$ python3 -q
>>> import numpy as np
>>> import numpy.linalg as la
>>> np.set_printoptions(precision=2, suppress=True, linewidth=100, legacy="1.25")
>>> r0 = np.array([-3, 0, 5]) + 0.5
>>> A = np.eye(3) - 2 * np.outer(r0, r0) / (r0 @ r0)
>>> A
array([[ 0.66,  0.07,  0.75],
       [ 0.07,  0.99, -0.15],
       [ 0.75, -0.15, -0.65]])
>>> # columns are unit length and at right angles
>>> x0 = np.array([0, 1, 3])
>>> h = np.maximum(A @ x0, 0)
>>> print(np.maximum(A @ x0, 0) - np.maximum(-A @ x0, 0))
[ 2.31  0.54 -2.09]
>>> print(np.tanh(A @ x0))
[ 0.98  0.49 -0.97]
>>> h
array([2.31, 0.54, 0.  ])
>>> print(np.maximum(A @ (3 * x0), 0))
[6.94 1.61 0.  ]
>>> w, V = la.eigh(A)
>>> x0 = np.array([0, 1, 8])
>>> np.round(x0 @ A @ x0, 2)
-42.77
>>> round(float(la.det(A[::-1])), 2)
1.0
>>> np.poly(A)
array([ 1., -1., -1.,  1.])
>>> J = np.loadtxt("dump.csv", delimiter=",")
>>> print(J)
[[ 0.03 -0.09 -0.14]
 [-0.09  0.26  0.43]
 [-0.14  0.43  0.71]]
>>> # null space of dimension 2
>>> [round(float(x), 2) for x in la.svd(J, compute_uv=False)[:3]]
[1.0, 0.0, 0.0]
>>> la.matrix_rank(J, rtol=0.1)
1
>>> U, s, Vt = la.svd(J)
>>> print(s.round(2) + 0)
[1. 0. 0.]
>>> B = U[:, :1] @ np.diag(s[:1]) @ Vt[:1]
>>> la.matrix_rank(J, rtol=0.05)
1
>>> la.matrix_rank(B)
1
>>> round(float(np.abs(J - B).max()), 2)
0.0
>>> print(np.round(la.norm(J - B) / la.norm(J), 2))
0.0
>>> rk = la.matrix_rank(J)
>>> rk
1
>>> N = la.svd(J)[2][rk:].T
>>> la.matrix_rank(J.T @ J), la.matrix_rank(J @ J.T)
(1, 1)
>>> w, V = la.eigh(J)
>>> x0 = np.array([2, -3, -1])
>>> round(x0 @ J @ x0 / (x0 @ x0), 2), np.round(w[0], 2), w[-1]
(0.52, -0.0, 1.0)
>>> (np.sign(V[:, -1].round(6)) == np.sign(V[0, -1].round(6))).astype(int)
array([1, 0, 0])
>>> U, s, Vt = la.svd(J)
>>> V = Vt[:(s > 1e-8).sum()]
>>> rng = np.random.default_rng(95)
>>> x0 = J[0] + 3 * J[2] + rng.integers(2) * np.eye(3)[2]
>>> x0
array([-0.4,  1.2,  2. ])
>>> round(la.norm(x0 - V.T @ V @ x0), 2)
0.0
>>> print(la.matrix_rank(np.vstack([J, x0])))
1
